>>> import numpy as np
>>> from numpy import linalg as LA
>>> np.set_printoptions(suppress=True, linewidth=140)
>>> X = np.loadtxt("m.csv", delimiter=",")
>>> X
array([[-3.,  0.,  0.,  0.],
       [ 0., -4.,  0.,  0.],
       [ 0.,  0.,  0.,  0.],
       [ 0.,  0.,  0.,  0.]])
>>> # triangular: eigenvalues sit on the diagonal
>>> np.round(X @ LA.pinv(X) @ X, 2)
array([[-3.,  0.,  0.,  0.],
       [ 0., -4.,  0.,  0.],
       [ 0.,  0.,  0.,  0.],
       [ 0.,  0.,  0.,  0.]])
>>> np.allclose(X[:-1].T @ LA.lstsq(X[:-1].T, X[-1])[0], X[-1])
True
>>> np.unique(X.round(6), axis=0).shape
(3, 4)
>>> evals, vecs = LA.eigh(X)
>>> x = np.array([8, 6, 5, 1])
>>> x @ X @ x
np.float64(-336.0)
>>> round(x @ X @ x / (x @ x), 2), evals[0], evals[-1]
(np.float64(-2.67), np.float64(-4.0), np.float64(0.0))
>>> np.abs(X).sum(axis=1).max(), np.abs(evals).max()
(np.float64(4.0), np.float64(4.0))
>>> vecs * np.abs(evals) @ vecs.T
array([[3., 0., 0., 0.],
       [0., 4., 0., 0.],
       [0., 0., 0., 0.],
       [0., 0., 0., 0.]])
>>> vecs * np.maximum(evals, 0) @ vecs.T
array([[0., 0., 0., 0.],
       [0., 0., 0., 0.],
       [0., 0., 0., 0.],
       [0., 0., 0., 0.]])
>>> rng = np.random.default_rng(921165)
>>> lab = rng.permutation(4)
>>> lab
array([3, 2, 0, 1])
>>> out = X[lab][:, lab]
>>> out
array([[ 0.,  0.,  0.,  0.],
       [ 0.,  0.,  0.,  0.],
       [ 0.,  0., -3.,  0.],
       [ 0.,  0.,  0., -4.]])
>>> np.diag(out)
array([ 0.,  0., -3., -4.])
>>> np.round(np.sort(np.abs(LA.eigvals(out))), 2)
array([0., 0., 3., 4.])
>>> round(float(LA.det(out)), 2), round(LA.det(X[lab]), 2)
(0.0, np.float64(0.0))
>>> X.T @ X
array([[ 9.,  0.,  0.,  0.],
       [ 0., 16.,  0.,  0.],
       [ 0.,  0.,  0.,  0.],
       [ 0.,  0.,  0.,  0.]])
>>> np.round(LA.pinv(X), 2)
array([[-0.33,  0.  ,  0.  ,  0.  ],
       [ 0.  , -0.25,  0.  ,  0.  ],
       [ 0.  ,  0.  ,  0.  ,  0.  ],
       [ 0.  ,  0.  ,  0.  ,  0.  ]])
>>> np.round(LA.svd(X, compute_uv=False), 2)
array([4., 3., 0., 0.])
>>> np.round(LA.norm(X, axis=0), 2)
array([3., 4., 0., 0.])
>>> J = np.load("layer13.npy")
>>> J
array([[-3.9,  0.1, -1.1,  0.5],
       [ 1.8, -0.4,  0. ,  1.4],
       [ 0.9, -2. ,  1.5, -0.9]])
>>> rank = LA.matrix_rank(X)
>>> rank
np.int64(2)
>>> N = LA.svd(X)[2][rank:].T
>>> N.shape
(4, 2)
>>> [int(LA.matrix_rank(np.delete(X, i, axis=0))) for i in range(4)]
[1, 1, 2, 2]
>>> np.allclose(X @ N, 0)
True
>>> out = np.array([[2, 5, 5], [3, 3, 5], [4, 3, 5], [0, 3, 2]])
>>> np.round(np.einsum("ij->j", J), 2)
array([-1.2, -2.3,  0.4,  1. ])
>>> LA.matrix_rank(np.vstack([J, out.T]))
np.int64(4)
>>> np.round(np.einsum("ik,kj->ji", J, out), 2)
array([[-11.9,   2.4,   1.8],
       [-21. ,  12. ,   0.3],
       [-23.5,   9.8,   0.2]])
>>> E = np.load("case17.npy")
>>> E
array([[ 9, -3,  6,  6],
       [-3, 10,  4, -2],
       [ 6,  4,  8,  4],
       [ 6, -2,  4,  4]])
>>> evals, vecs = LA.eigvalsh(E)
Traceback (most recent call last):
  File "<python-input-42>", line 1, in <module>
    evals, vecs = LA.eigvalsh(E)
    ^^^^^^^^^^^
ValueError: too many values to unpack (expected 2)
>>> evals, vecs = LA.eigh(E)
>>> np.round(vecs @ np.diag(evals) @ vecs.T, 2)
array([[ 9., -3.,  6.,  6.],
       [-3., 10.,  4., -2.],
       [ 6.,  4.,  8.,  4.],
       [ 6., -2.,  4.,  4.]])
>>> np.round(vecs.T @ E @ vecs, 2) + 0
array([[ 0.  ,  0.  ,  0.  ,  0.  ],
       [ 0.  ,  0.  ,  0.  ,  0.  ],
       [ 0.  ,  0.  , 12.81,  0.  ],
       [ 0.  ,  0.  ,  0.  , 18.19]])
>>> np.round(LA.eigvalsh(E @ E), 2) + 0
array([  0.  ,   0.  , 164.03, 330.97])
>>> np.round(LA.eigvalsh(E + 2 * np.eye(4)), 2)
array([ 2.  ,  2.  , 14.81, 20.19])
>>> (evals > 1e-8).sum(), (evals < -1e-8).sum()
(np.int64(2), np.int64(0))
>>> np.round(vecs.T @ vecs, 2) + 0
array([[1., 0., 0., 0.],
       [0., 1., 0., 0.],
       [0., 0., 1., 0.],
       [0., 0., 0., 1.]])
>>> P = np.triu(np.array([[4, 5, -9, 6], [1, -7, 2, -4], [-6, 7, 4, -9], [-5, 4, -4, 2]]), 1) + np.eye(4)
>>> out = P @ E @ LA.inv(P)
>>> np.round(np.poly(out), 2) + 0
array([  1., -31., 233.,   0.,   0.])
>>> LA.matrix_rank(out)
np.int64(2)
>>> np.abs(np.diag(LA.qr(E)[1])) > 1e-9
array([ True,  True, False, False])
>>> LA.lstsq(E[:-1].T, E[-1])[2]
np.int32(2)
>>> np.allclose(E[:-1].T @ LA.lstsq(E[:-1].T, E[-1])[0], E[-1])
True
>>> np.unique(E.round(6), axis=0).shape
(4, 4)
>>> round(float(np.trace(LA.pinv(E) @ E)), 2)
2.0
>>> Uu, s, Vh = LA.svd(E)
>>> vecs = Vh[:(s > 1e-8).sum()]
>>> x = E[3] + 5 * E[0] + rng.integers(2) * np.eye(4)[1]
>>> x
array([ 51., -16.,  34.,  34.])
>>> np.round(LA.norm(x - vecs.T @ vecs @ x), 2)
np.float64(0.47)
>>> LA.matrix_rank(np.vstack([E, x]))
np.int64(3)
>>> Uu, s, Vh = LA.svd(E)
>>> s.round(2) + 0
array([18.19, 12.81,  0.  ,  0.  ])
>>> out = Uu[:, :2] @ np.diag(s[:2]) @ Vh[:2]
>>> np.round(LA.norm(E - out) / LA.norm(E), 2)
np.float64(0.0)
>>> round(np.abs(E - out).max(), 2)
np.float64(0.0)
>>> F = np.loadtxt("a.csv", delimiter=",")
>>> F
array([[ 1.,  0., -2.],
       [ 6.,  5.,  3.],
       [ 7.,  6.,  4.]])
>>> lab = rng.permutation(3)
>>> lab
array([0, 1, 2])
>>> out = F[lab][:, lab]
>>> out
array([[ 1.,  0., -2.],
       [ 6.,  5.,  3.],
       [ 7.,  6.,  4.]])
>>> np.allclose(out, F)
True
>>> np.round(np.sort(np.abs(LA.eigvals(out))), 2) + 0
array([0., 5., 5.])
>>> round(float(LA.det(out)), 2), np.round(LA.det(F[lab]), 2)
(0.0, np.float64(0.0))
>>> u = np.array([-1, -2, 2])
>>> np.cross(out[0, :3], out[1, :3])
array([ 10., -15.,   5.])
>>> np.polyval(u, out[0])
array([-1.,  2.,  2.])
>>> np.convolve(out[0], u)
array([-1., -2.,  4.,  4., -4.])
>>> np.argsort(-LA.norm(F, axis=0).round(6), kind="stable")[:3]
array([0, 1, 2])
>>> [round(float(x), 2) for x in LA.svd(F, compute_uv=False)[:3]]
[13.07, 2.25, 0.0]
>>> data = np.loadtxt("data.csv", delimiter=",")
>>> data.round(2)
array([[ 0.97, -0.03, -0.13, -0.18],
       [-0.03,  0.97, -0.13, -0.18],
       [-0.13, -0.13,  0.34, -0.92],
       [-0.18, -0.18, -0.92, -0.29]])
>>> # columns are unit length and at right angles
>>> Q = data.astype(float).copy()
>>> for j in range(4):
...     Q[:, j] -= Q[:, :j] @ (Q[:, :j].T @ Q[:, j])
...     Q[:, j] /= LA.norm(Q[:, j])
... 
>>> np.round(Q.T @ Q, 2) + 0
array([[1., 0., 0., 0.],
       [0., 1., 0., 0.],
       [0., 0., 1., 0.],
       [0., 0., 0., 1.]])
>>> np.round(Q.T @ data, 2) + 0
array([[1., 0., 0., 0.],
       [0., 1., 0., 0.],
       [0., 0., 1., 0.],
       [0., 0., 0., 1.]])
>>> arr = np.array([[1, 1, -1, -1, 1, 1, -1, -1],
...     [1, 1, 1, 1, 1, 1, 1, 1],
...     [1, -1, 1, -1, 1, -1, 1, -1]])
>>> # column 4 repeats column 0
>>> u, g = arr[0], arr[2]
>>> u @ u
np.int64(8)
>>> pr = (u @ g) / (u @ u) * u
>>> (g - pr) @ u
np.float64(0.0)
>>> LA.matrix_rank(np.outer(u, g))
np.int64(1)
>>> theta = np.radians(72)
>>> Rm = np.eye(8)
>>> Rm[5, 5] = Rm[2, 2] = np.cos(theta)
>>> Rm[5, 2], Rm[2, 5] = -np.sin(theta), np.sin(theta)
>>> Rm.round(2)
array([[ 1.  ,  0.  ,  0.  ,  0.  ,  0.  ,  0.  ,  0.  ,  0.  ],
       [ 0.  ,  1.  ,  0.  ,  0.  ,  0.  ,  0.  ,  0.  ,  0.  ],
       [ 0.  ,  0.  ,  0.31,  0.  ,  0.  ,  0.95,  0.  ,  0.  ],
       [ 0.  ,  0.  ,  0.  ,  1.  ,  0.  ,  0.  ,  0.  ,  0.  ],
       [ 0.  ,  0.  ,  0.  ,  0.  ,  1.  ,  0.  ,  0.  ,  0.  ],
       [ 0.  ,  0.  , -0.95,  0.  ,  0.  ,  0.31,  0.  ,  0.  ],
       [ 0.  ,  0.  ,  0.  ,  0.  ,  0.  ,  0.  ,  1.  ,  0.  ],
       [ 0.  ,  0.  ,  0.  ,  0.  ,  0.  ,  0.  ,  0.  ,  1.  ]])
>>> out = arr @ Rm.T
>>> np.allclose(LA.norm(arr, axis=1), LA.norm(out, axis=1))
True
>>> np.round(LA.det(Rm), 2), round(np.trace(Rm), 2)
(np.float64(1.0), np.float64(6.62))
>>> np.round(np.abs(out - arr).max(axis=0), 2)
array([0.  , 0.  , 1.64, 0.  , 0.  , 1.64, 0.  , 0.  ])
>>> K = np.load("out10.npy")
>>> K
array([[ 1,  0,  0],
       [ 2, -1,  0],
       [-2,  0,  1]])
>>> np.prod(np.diag(K)), round(float(LA.det(K)), 2)
(np.int64(-1), -1.0)
>>> [int(LA.matrix_rank(LA.matrix_power(K, p))) for p in range(1, 4)]
[3, 3, 3]
>>> K @ K
array([[ 1,  0,  0],
       [ 0,  1,  0],
       [-4,  0,  1]])
>>> lab = rng.permutation(3)
>>> out = K[:, lab] * rng.choice([-1, 1], 3)
>>> out
array([[ 0,  1,  0],
       [ 1,  2,  0],
       [ 0, -2,  1]])
>>> Uu, _, Vh = LA.svd(K.T @ out)
>>> np.round(LA.lstsq(K, out)[0], 2) + 0
array([[ 0.,  1.,  0.],
       [-1.,  0.,  0.],
       [ 0.,  0.,  1.]])
>>> Q, vecs = LA.qr(out[:, :2])[0], LA.qr(out[:, 2:])[0]
>>> s = LA.svd(Q.T @ vecs, compute_uv=False)
>>> (s > 0.9).sum()
np.int64(0)
>>> np.round(np.degrees(np.arccos(s.clip(0, 1))), 2)
array([26.57])
>>> s.round(2)
array([0.89])
>>> out = np.array([[-5, -2, -2], [0, -2, -4], [-3, -4, 3]])
>>> M = out - out.T
>>> M
array([[ 0, -2,  1],
       [ 2,  0,  0],
       [-1,  0,  0]])
>>> # null space of dimension 1
>>> rank = LA.matrix_rank(M)
>>> rank
np.int64(2)
>>> N = LA.svd(M)[2][rank:].T
>>> N.shape
(3, 1)
>>> [int(LA.matrix_rank(M[:i])) for i in range(1, len(M) + 1)]
[1, 2, 2]
>>> np.round(M @ N, 2) + 0
array([[0.],
       [0.],
       [0.]])
>>> np.round(N[:, 0] / N[np.abs(N[:, 0]).round(6).argmax(), 0], 2)
array([0. , 0.5, 1. ])
>>> np.allclose(M @ N, 0)
True
>>> LA.matrix_rank(M.T @ M), LA.matrix_rank(M @ M.T)
(np.int64(2), np.int64(2))
>>> [int(LA.matrix_rank(M[:, :j + 1])) for j in range(3)]
[1, 2, 2]
>>> u = np.array([4, -4, 3])
>>> np.cross(M[2, :3], M[1, :3])
array([0, 0, 0])
>>> np.correlate(M[2], M[1], "full")
array([ 0,  0, -2,  0,  0])
>>> np.convolve(M[2], u)
array([-4,  4, -3,  0,  0])
>>> x = np.array([3, -1, -2])
>>> x @ M @ x
np.int64(0)
>>> Q = LA.solve(np.eye(3) - M, np.eye(3) + M)
>>> np.round(LA.det(Q), 2)
np.float64(1.0)
>>> np.round(Q @ Q.T, 2) + 0
array([[1., 0., 0.],
       [0., 1., 0.],
       [0., 0., 1.]])
>>> Uu, s, Vh = LA.svd(M)
>>> s.round(2) + 0
array([2.24, 2.24, 0.  ])
>>> out = Uu[:, :2] @ np.diag(s[:2]) @ Vh[:2]
>>> LA.matrix_rank(M, rtol=0.05)
np.int64(2)
>>> round(float(np.abs(M - out).max()), 2)
0.0
>>> out.round(2) + 0
array([[ 0., -2.,  1.],
       [ 2.,  0.,  0.],
       [-1.,  0.,  0.]])
